% ipython --no-banner

In [1]: import numpy as np

In [2]: np.set_printoptions(suppress=True, linewidth=100)

In [3]: m1 = np.array([[1, 0, 4],
   ...:     [2, 5, 0],
   ...:     [1, 2, 5],
   ...:     [2, 5, 0],
   ...:     [4, 1, 5],
   ...:     [0, 3, 4],
   ...:     [5, 2, 2]])

In [4]: # rows 1 and 3 are equal

In [5]: proj = m1 @ np.linalg.solve(m1.T @ m1, m1.T)

In [6]: np.round((np.eye(7) - proj) @ m1, 2) + 0
Out[6]: 
array([[0., 0., 0.],
       [0., 0., 0.],
       [0., 0., 0.],
       [0., 0., 0.],
       [0., 0., 0.],
       [0., 0., 0.],
       [0., 0., 0.]])

In [7]: np.allclose(proj @ proj, proj)
Out[7]: True

In [8]: print(np.round(np.diag(proj), 2))
[0.23 0.44 0.36 0.44 0.47 0.46 0.6 ]

In [9]: np.trace(proj)
Out[9]: np.float64(3.0)

In [10]: vec = np.array([7, -4, -3])

In [11]: rhs = m1 @ vec

In [12]: print(np.round(np.linalg.pinv(m1) @ m1, 2) + 0)
[[1. 0. 0.]
 [0. 1. 0.]
 [0. 0. 1.]]

In [13]: rhs
Out[13]: array([ -5,  -6, -16,  -6,   9, -24,  21])

In [14]: rng = np.random.default_rng(534563)

In [15]: rhs = rhs + 0.02 * rng.normal(size=7)

In [16]: print(rhs.round(2))
[ -4.97  -6.02 -15.98  -5.99   8.99 -23.98  20.98]

In [17]: c, *_ = np.linalg.lstsq(m1, rhs)

In [18]: print([round(float(np.linalg.norm(np.linalg.solve(m1.T @ m1 + lam * np.eye(3), m1.T @ rhs))), 2) for lam in (0, 1, 10, 100)])
[8.59, 8.17, 5.64, 1.41]

In [19]: other = np.c_[m1[:, :1] @ np.array([[0]]), np.array([-2, 3, 3, -5, -4, 1, -2])]

In [20]: other
Out[20]: 
array([[ 0, -2],
       [ 0,  3],
       [ 0,  3],
       [ 0, -5],
       [ 0, -4],
       [ 0,  1],
       [ 0, -2]])

In [21]: np.linalg.matrix_rank(np.c_[m1, other])
Out[21]: np.int64(4)

In [22]: np.linalg.matrix_rank(other)
Out[22]: np.int64(1)

In [23]: np.unique(other.round(6), axis=0).shape
Out[23]: (5, 2)

In [24]: np.round(np.trace(np.linalg.pinv(other) @ other), 2)
Out[24]: np.float64(1.0)

In [25]: vec = np.array([0, -2, 1])

In [26]: h1 = np.maximum(m1 @ vec, 0)

In [27]: print(m1.T @ h1)
[17  5 36]

In [28]: np.round(np.tanh(m1 @ vec), 2)
Out[28]: array([ 1.  , -1.  ,  0.76, -1.  ,  1.  , -0.96, -0.96])

In [29]: np.flatnonzero(h1 > 1e-9)
Out[29]: array([0, 2, 4])

In [30]: M = np.array([[-2, 3, 0], [0, -2, 3], [3, 0, -2]])

In [31]: print(M @ (-1.0) ** np.arange(3))
[-5.  5.  1.]

In [32]: M @ np.ones(3)
Out[32]: array([1., 1., 1.])

In [33]: np.round(np.sort(np.abs(np.fft.fft(M[0]))), 2), np.round(np.sort(np.linalg.svd(M, compute_uv=False)), 2)
Out[33]: (array([1.  , 4.36, 4.36]), array([1.  , 4.36, 4.36]))

In [34]: vec = np.array([-6, -4, 6])

In [35]: rhs = M @ vec

In [36]: print(rhs)
[  0  26 -30]

In [37]: np.round(np.linalg.solve(M, -1 * rhs), 2)
Out[37]: array([ 6.,  4., -6.])

In [38]: np.round(np.linalg.solve(M, rhs + M[:, 1]), 2)
Out[38]: array([-6., -3.,  6.])

In [39]: np.round(np.linalg.solve(M, M[:, 0]), 2) + 0
Out[39]: array([1., 0., 0.])

In [40]: mat = np.maximum(np.array([[-3, 1],
    ...:     [5, -2],
    ...:     [0, -1],
    ...:     [-3, -1],
    ...:     [-1, 0],
    ...:     [3, -3],
    ...:     [-2, 3],
    ...:     [-2, 1],
    ...:     [-4, 3],
    ...:     [-2, -5],
    ...:     [2, 5],
    ...:     [2, 0],
    ...:     [3, 1],
    ...:     [-3, 0],
    ...:     [3, -4],
    ...:     [1, 5],
    ...:     [4, 3],
    ...:     [1, -4],
    ...:     [-4, 0],
    ...:     [-2, 0],
    ...:     [-5, 3],
    ...:     [-5, 4],
    ...:     [-1, -2]]) @ np.array([[-1, 9, 2], [0, -7, -9]]) + np.array([-1, 0, -1]), 0)

In [41]: mat
Out[41]: 
array([[ 2,  0,  0],
       [ 0, 59, 27],
       [ 0,  7,  8],
       [ 2,  0,  2],
       [ 0,  0,  0],
       [ 0, 48, 32],
       [ 1,  0,  0],
       [ 1,  0,  0],
       [ 3,  0,  0],
       [ 1, 17, 40],
       [ 0,  0,  0],
       [ 0, 18,  3],
       [ 0, 20,  0],
       [ 2,  0,  0],
       [ 0, 55, 41],
       [ 0,  0,  0],
       [ 0, 15,  0],
       [ 0, 37, 37],
       [ 3,  0,  0],
       [ 1,  0,  0],
       [ 4,  0,  0],
       [ 4,  0,  0],
       [ 0,  5, 15]])

In [42]: C2 = np.cov(mat, rowvar=False)

In [43]: np.round(np.linalg.eigvalsh(C2)[::-1], 2)
Out[43]: array([537.8 ,  50.62,   1.43])

In [44]: round(float(np.corrcoef(mat[:, 2], mat[:, 0])[0, 1]), 2)
Out[44]: -0.38

In [45]: np.argsort(-mat.std(axis=0).round(6), kind="stable")
Out[45]: array([1, 2, 0])

In [46]: np.round(np.corrcoef(mat.T), 2)
Out[46]: 
array([[ 1.  , -0.48, -0.38],
       [-0.48,  1.  ,  0.82],
       [-0.38,  0.82,  1.  ]])

In [47]: np.median(mat, axis=0)
Out[47]: array([0., 0., 0.])

In [48]: np.argwhere(np.triu(np.abs(np.corrcoef(mat.T)) > 0.8, 1))
Out[48]: array([[1, 2]])

In [49]: J = np.array([[-2.0, 1.0, 0.0], [0.0, -2.0, 1.0], [0.0, 0.0, -2.0]])

In [50]: w, evecs = np.linalg.eig(J)

In [51]: np.round(np.sort(np.linalg.eigvals(J @ J)), 2)
Out[51]: array([4., 4., 4.])

In [52]: print(np.round(np.sort(np.linalg.eigvals(J.T)), 2))
[-2. -2. -2.]

In [53]: np.round(np.sort(np.linalg.eigvals(np.linalg.inv(J))), 2)
Out[53]: array([-0.5, -0.5, -0.5])

In [54]: vec = np.array([-9, 4, -1])

In [55]: (J @ vec).argmax()
Out[55]: np.int64(0)

In [56]: J @ np.ones(3)
Out[56]: array([-1., -1., -2.])

In [57]: (J * vec).sum(axis=1)
Out[57]: array([22., -9.,  2.])

In [58]: np.linalg.norm(J @ vec) <= np.linalg.norm(J, 2) * np.linalg.norm(vec) + 1e-9
Out[58]: np.True_

In [59]: J @ (2 * vec)
Out[59]: array([ 44., -18.,   4.])

In [60]: J @ np.eye(3)[1]
Out[60]: array([ 1., -2.,  0.])

In [61]: print(J * vec)
[[18.  4. -0.]
 [-0. -8. -1.]
 [-0.  0.  2.]]

In [62]: print(np.sign((J @ vec).round(6)))
[ 1. -1.  1.]

In [63]: np.einsum("ij,j->i", J, vec)
Out[63]: array([22., -9.,  2.])

In [64]: print(J @ J)
[[ 4. -4.  1.]
 [ 0.  4. -4.]
 [ 0.  0.  4.]]

In [65]: np.prod(np.diag(J)), round(np.linalg.det(J), 2)
Out[65]: (np.float64(-8.0), np.float64(-8.0))

In [66]: np.round(np.sort(np.linalg.eigvals(J)), 2)
Out[66]: array([-2., -2., -2.])

In [67]: print(np.linalg.matrix_rank(J - J[0, 0] * np.eye(3)))
2

In [68]: idx = rng.permutation(3)

In [69]: idx
Out[69]: array([2, 0, 1])

In [70]: other = J[idx][:, idx]

In [71]: round(np.linalg.det(other), 2), np.round(np.linalg.det(J[idx]), 2)
Out[71]: (np.float64(-8.0), np.float64(-8.0))

In [72]: np.trace(other)
Out[72]: np.float64(-6.0)

In [73]: np.diag(other)
Out[73]: array([-2., -2., -2.])

In [74]: blk = np.stack([J, 3 * J, J[::-1]])

In [75]: np.einsum("bij,cij->bc", blk, blk)
Out[75]: 
array([[ 14.,  42.,   5.],
       [ 42., 126.,  15.],
       [  5.,  15.,  14.]])

In [76]: X = np.array([[2, 0, 2, 3, 2, 3, 3],
    ...:     [2, 3, 1, 3, 3, 1, 1],
    ...:     [3, 2, 2, 3, 2, 0, 3],
    ...:     [3, 0, 1, 3, 2, 3, 2],
    ...:     [3, 3, 1, 1, 2, 1, 3],
    ...:     [2, 1, 2, 1, 0, 1, 3]])

In [77]: X[-1] = X[0] + -1 * X[1]

In [78]: X
Out[78]: 
array([[ 2,  0,  2,  3,  2,  3,  3],
       [ 2,  3,  1,  3,  3,  1,  1],
       [ 3,  2,  2,  3,  2,  0,  3],
       [ 3,  0,  1,  3,  2,  3,  2],
       [ 3,  3,  1,  1,  2,  1,  3],
       [ 0, -3,  1,  0, -1,  2,  2]])

In [79]: np.linalg.matrix_rank(X, rtol=0.1)
Out[79]: np.int64(4)

In [80]: [round(float(x), 2) for x in np.linalg.svd(X, compute_uv=False)[:3]]
Out[80]: [12.51, 5.72, 2.68]

In [81]: U, sigma, vt = np.linalg.svd(X)

In [82]: np.argmax(sigma[:-1] / (sigma[1:] + 1e-6)) + 1
Out[82]: np.int64(5)

In [83]: sigma.round(2) + 0
Out[83]: array([12.51,  5.72,  2.68,  1.8 ,  1.12,  0.  ])

In [84]: other = U[:, :5] @ np.diag(sigma[:5]) @ vt[:5]

In [85]: print(round(float(np.linalg.norm(X - other) / np.linalg.norm(X)), 2))
0.0

In [86]: round(float(np.linalg.norm(X - other, 2)), 2), round(sigma[5], 2)
Out[86]: (0.0, np.float64(0.0))

In [87]: np.linalg.matrix_rank(X, rtol=0.05)
Out[87]: np.int64(5)

In [88]: other.round(2) + 0
Out[88]: 
array([[ 2.,  0.,  2.,  3.,  2.,  3.,  3.],
       [ 2.,  3.,  1.,  3.,  3.,  1.,  1.],
       [ 3.,  2.,  2.,  3.,  2.,  0.,  3.],
       [ 3.,  0.,  1.,  3.,  2.,  3.,  2.],
       [ 3.,  3.,  1.,  1.,  2.,  1.,  3.],
       [ 0., -3.,  1.,  0., -1.,  2.,  2.]])

In [89]: np.unique(X.round(6), axis=0).shape
Out[89]: (6, 7)

In [90]: def softmax(z):
    ...:     e = np.exp(z - z.max(axis=-1, keepdims=True))
    ...:     return e / e.sum(axis=-1, keepdims=True)
    ...: 

In [91]: print(np.round(softmax(X[1]), 2))
[0.1  0.26 0.04 0.26 0.26 0.04 0.04]

In [92]: np.round(softmax(X[1] + 4), 2)
Out[92]: array([0.1 , 0.26, 0.04, 0.26, 0.26, 0.04, 0.04])

In [93]: np.round(softmax(10 * X[1]), 2) + 0
Out[93]: array([0.  , 0.33, 0.  , 0.33, 0.33, 0.  , 0.  ])

In [94]: S = X @ X.T / np.sqrt(7)

In [95]: np.round(softmax(S)[1] @ X, 2)
Out[95]: array([2.39, 2.49, 1.31, 2.83, 2.57, 0.89, 1.83])

In [96]: np.round(softmax(S), 2) + 0
Out[96]: 
array([[0.71, 0.01, 0.05, 0.23, 0.01, 0.  ],
       [0.04, 0.57, 0.27, 0.04, 0.09, 0.  ],
       [0.06, 0.06, 0.78, 0.03, 0.08, 0.  ],
       [0.46, 0.02, 0.05, 0.46, 0.01, 0.  ],
       [0.04, 0.08, 0.35, 0.02, 0.51, 0.  ],
       [0.06, 0.  , 0.  , 0.02, 0.  , 0.91]])

In [97]: softmax(S).round(6).argmax(axis=1)
Out[97]: array([0, 1, 2, 0, 4, 5])

In [98]: rk = np.linalg.matrix_rank(X)

In [99]: rk
Out[99]: np.int64(5)

In [100]: N = np.linalg.svd(X)[2][rk:].T

In [101]: N.shape
Out[101]: (7, 2)

In [102]: [int(np.linalg.matrix_rank(X[:, :j + 1])) for j in range(7)]
Out[102]: [1, 2, 3, 4, 5, 5, 5]

In [103]: np.linalg.matrix_rank(X.T @ X), np.linalg.matrix_rank(X @ X.T)
Out[103]: (np.int64(5), np.int64(5))

In [104]: np.round(X @ N, 2) + 0
Out[104]: 
array([[0., 0.],
       [0., 0.],
       [0., 0.],
       [0., 0.],
       [0., 0.],
       [0., 0.]])

In [105]: K = np.load("data.npy")

In [106]: K
Out[106]: 
array([[16, 10, 14],
       [10,  2, 10],
       [11,  9,  9],
       [ 3,  4,  2],
       [15,  3, 15],
       [24, 15, 21],
       [21, 11, 19]])

In [107]: # rank 2

In [108]: np.linalg.lstsq(K[:-1].T, K[-1])[2]
Out[108]: np.int32(2)

In [109]: other = K / np.sqrt((K ** 2).mean(axis=1, keepdims=True))

In [110]: print(np.round(np.linalg.norm(other, axis=1), 2))
[1.73 1.73 1.73 1.73 1.73 1.73 1.73]

In [111]: print(np.round(K - K.mean(axis=1, keepdims=True), 2))
[[ 2.67 -3.33  0.67]
 [ 2.67 -5.33  2.67]
 [ 1.33 -0.67 -0.67]
 [ 0.    1.   -1.  ]
 [ 4.   -8.    4.  ]
 [ 4.   -5.    1.  ]
 [ 4.   -6.    2.  ]]

In [112]: np.linalg.matrix_rank(K - K.mean(axis=1, keepdims=True))
Out[112]: np.int64(2)

In [113]: U, sigma, vt = np.linalg.svd(K, full_matrices=False)

In [114]: np.round(np.cumsum(sigma ** 2) / np.sum(sigma ** 2), 2)
Out[114]: array([0.98, 1.  , 1.  ])

In [115]: sigma.round(2) + 0
Out[115]: array([60.25,  7.85,  0.  ])

In [116]: np.linalg.cond(K) > 100
Out[116]: np.True_

In [117]: q, _ = np.linalg.qr(np.array([[0.1, -1.8, 1.4, -1.2],
     ...:     [-1.0, -1.1, -1.3, 0.6],
     ...:     [-0.4, -0.9, -1.2, -1.1],
     ...:     [0.5, 1.4, 0.8, 1.3]]))

In [118]: E = q[:, :4]

In [119]: E.round(2)
Out[119]: 
array([[-0.08, -0.92,  0.32,  0.21],
       [ 0.84,  0.14,  0.49,  0.18],
       [ 0.34, -0.16, -0.74,  0.56],
       [-0.42,  0.33,  0.33,  0.78]])

In [120]: vec = np.array([-1, 0, -1, 2])

In [121]: np.round(np.linalg.inv(E), 2)
Out[121]: 
array([[-0.08,  0.84,  0.34, -0.42],
       [-0.92,  0.14, -0.16,  0.33],
       [ 0.32,  0.49, -0.74,  0.33],
       [ 0.21,  0.18,  0.56,  0.78]])

In [122]: np.round(np.abs(np.linalg.eigvals(E)), 2)
Out[122]: array([1., 1., 1., 1.])

In [123]: print(round(float(np.linalg.norm(vec)), 2), round(np.linalg.norm(E @ vec), 2))
2.45 2.45

In [124]: np.round(E.T @ (E @ vec), 2) + 0
Out[124]: array([-1.,  0., -1.,  2.])
